$ python -q
>>> import numpy as np
>>> from numpy import linalg as LA
>>> np.set_printoptions(precision=1, suppress=True, linewidth=120, sign=" ")
>>> tidy = lambda a: np.round(a, 1) + 0
>>> M = np.load("w.npy")
>>> M
array([[ 0,  0,  0,  0,  0,  0,  1,  0,  0,  0],
       [ 0,  0,  0,  0,  0,  0,  0,  0,  0,  1],
       [ 0,  1,  0,  0,  0,  0,  0,  0,  0,  0],
       [ 0,  0,  0,  0,  0,  0,  0,  1,  0,  0],
       [ 0,  0,  0,  0,  1,  0,  0,  0,  0,  0],
       [ 0,  0,  0,  1,  0,  0,  0,  0,  0,  0],
       [ 0,  0,  0,  0,  0,  1,  0,  0,  0,  0],
       [ 0,  0,  0,  0,  0,  0,  0,  0,  1,  0],
       [ 1,  0,  0,  0,  0,  0,  0,  0,  0,  0],
       [ 0,  0,  1,  0,  0,  0,  0,  0,  0,  0]])
>>> rng = np.random.default_rng(52730)
>>> idx = rng.permutation(10)
>>> idx
array([ 5,  6,  4,  3,  7,  0,  1,  2,  9,  8])
>>> other = M[idx][:, idx]
>>> np.allclose(other, M)
False
>>> print(np.trace(other))
1
>>> print(tidy(LA.det(other)), tidy(LA.det(M[idx])))
-1.0 1.0
>>> T = np.stack([M, 5 * M, M[::-1]])
>>> print(np.einsum("bij,cij->bc", T, T))
[[  10   50    0]
 [  50  250    0]
 [   0    0   10]]
>>> LA.matrix_rank(T)
array([ 10,  10,  10])
>>> tidy(LA.norm(T, axis=(1, 2)))
array([  3.2,  15.8,   3.2])
>>> M.reshape(2, -1)
array([[ 0,  0,  0,  0,  0,  0,  1,  0,  0,  0,  0,  0,  0,  0,  0,  0,  0,  0,  0,  1,  0,  1,  0,  0,  0,  0,  0,
         0,  0,  0,  0,  0,  0,  0,  0,  0,  0,  1,  0,  0,  0,  0,  0,  0,  1,  0,  0,  0,  0,  0],
       [ 0,  0,  0,  1,  0,  0,  0,  0,  0,  0,  0,  0,  0,  0,  0,  1,  0,  0,  0,  0,  0,  0,  0,  0,  0,  0,  0,
         0,  1,  0,  1,  0,  0,  0,  0,  0,  0,  0,  0,  0,  0,  0,  1,  0,  0,  0,  0,  0,  0,  0]])
>>> T = M.reshape(10, 2, -1)
>>> print(T[:, 0])
[[ 0  0  0  0  0]
 [ 0  0  0  0  0]
 [ 0  1  0  0  0]
 [ 0  0  0  0  0]
 [ 0  0  0  0  1]
 [ 0  0  0  1  0]
 [ 0  0  0  0  0]
 [ 0  0  0  0  0]
 [ 1  0  0  0  0]
 [ 0  0  1  0  0]]
>>> T.transpose(1, 0, 2)
array([[[ 0,  0,  0,  0,  0],
        [ 0,  0,  0,  0,  0],
        [ 0,  1,  0,  0,  0],
        [ 0,  0,  0,  0,  0],
        [ 0,  0,  0,  0,  1],
        [ 0,  0,  0,  1,  0],
        [ 0,  0,  0,  0,  0],
        [ 0,  0,  0,  0,  0],
        [ 1,  0,  0,  0,  0],
        [ 0,  0,  1,  0,  0]],

       [[ 0,  1,  0,  0,  0],
        [ 0,  0,  0,  0,  1],
        [ 0,  0,  0,  0,  0],
        [ 0,  0,  1,  0,  0],
        [ 0,  0,  0,  0,  0],
        [ 0,  0,  0,  0,  0],
        [ 1,  0,  0,  0,  0],
        [ 0,  0,  0,  1,  0],
        [ 0,  0,  0,  0,  0],
        [ 0,  0,  0,  0,  0]]])
>>> other = np.array([[1, 9],
...     [0, 6],
...     [6, 8],
...     [9, 1],
...     [9, 0],
...     [9, 0],
...     [2, 4],
...     [3, 4],
...     [0, 5],
...     [2, 4]])
>>> LA.matrix_rank(M @ other)
np.int64(2)
>>> np.einsum("ik,kj->ij", M, other)
array([[ 2,  4],
       [ 2,  4],
       [ 0,  6],
       [ 3,  4],
       [ 9,  0],
       [ 9,  1],
       [ 9,  0],
       [ 0,  5],
       [ 1,  9],
       [ 6,  8]])
>>> other.T @ M.T
array([[ 2,  2,  0,  3,  9,  9,  9,  0,  1,  6],
       [ 4,  4,  6,  4,  0,  1,  0,  5,  9,  8]])
>>> print(np.einsum("ik,kj->ji", M, other))
[[ 2  2  0  3  9  9  9  0  1  6]
 [ 4  4  6  4  0  1  0  5  9  8]]
>>> np.einsum("ij->j", M)
array([ 1,  1,  1,  1,  1,  1,  1,  1,  1,  1])
>>> np.vstack([M, other.T]).shape
(12, 10)
>>> M @ other
array([[ 2,  4],
       [ 2,  4],
       [ 0,  6],
       [ 3,  4],
       [ 9,  0],
       [ 9,  1],
       [ 9,  0],
       [ 0,  5],
       [ 1,  9],
       [ 6,  8]])
>>> K = np.load("mat.npy")
>>> K
array([[ 3,  7,  3, -9, -6, -6, -4,  9,  8,  4,  4,  5, -5],
       [-3,  2, -4,  7, -3, -2,  2,  0,  7, -4,  6, -6,  6],
       [-8, -5, -3,  9, -5,  8,  8,  6, -2,  4,  6, -3,  2],
       [-7,  3,  8, -6,  1, -2,  1, -6, -3, -4, -1, -3,  8],
       [ 5, -4, -5,  7, -8,  7,  1,  1, -4, -5,  7,  4, -1],
       [-1,  8,  7,  4, -2, -8, -7, -3, -9, -5,  6,  5,  7],
       [ 8,  9, -6,  6, -4,  7,  6, -1, -4, -9,  4, -1, -6],
       [-5,  8, -6, -5,  1, -1,  5,  5,  1, -4, -1,  0,  8],
       [ 8,  4, -5,  3, -2, -5, -5,  7,  9, -9, -6, -4,  8],
       [-3, -1,  6,  2,  8, -1,  5,  2,  6,  7,  1, -5,  6],
       [-2, -3,  3,  6, -5,  1,  4,  6,  3,  7,  4,  9,  6],
       [ 1,  9,  9, -3, -5,  7,  2, -3, -6,  3, -1, -5,  2],
       [ 4, -9, -4, -8,  2, -3, -1,  2,  6, -5, -9, -2,  5]])
>>> idx = rng.permutation(13)
>>> idx
array([ 10,   6,   7,   3,   5,   1,  11,   8,   2,   0,   4,   9,  12])
>>> other = K[idx][:, idx]
>>> print(tidy(np.sort(np.abs(LA.eigvals(other)))))
[  7.7   7.7   8.6   8.6  10.9  10.9  11.3  11.3  15.1  15.1  19.9  19.9  23.3]
>>> np.diag(other)
array([ 4,  6,  5, -6, -8,  2, -5,  9, -3,  3, -8,  7,  5])
>>> np.trace(other)
np.int64(11)
>>> def softmax(z):
...     e = np.exp(z - z.max(axis=-1, keepdims=True))
...     return e / e.sum(axis=-1, keepdims=True)
... 
>>> tidy(softmax(K[4] + 5))
array([ 0. ,  0. ,  0. ,  0.3,  0. ,  0.3,  0. ,  0. ,  0. ,  0. ,  0.3,  0. ,  0. ])
>>> tidy(softmax(10 * K[4]))
array([ 0. ,  0. ,  0. ,  0.3,  0. ,  0.3,  0. ,  0. ,  0. ,  0. ,  0.3,  0. ,  0. ])
>>> tidy(softmax(K).sum(axis=1))
array([ 1.,  1.,  1.,  1.,  1.,  1.,  1.,  1.,  1.,  1.,  1.,  1.,  1.])
>>> scores = K @ K.T / np.sqrt(13)
>>> tidy(softmax(scores)[4] @ K)
array([ 5., -4., -5.,  7., -8.,  7.,  1.,  1., -4., -5.,  7.,  4., -1.])
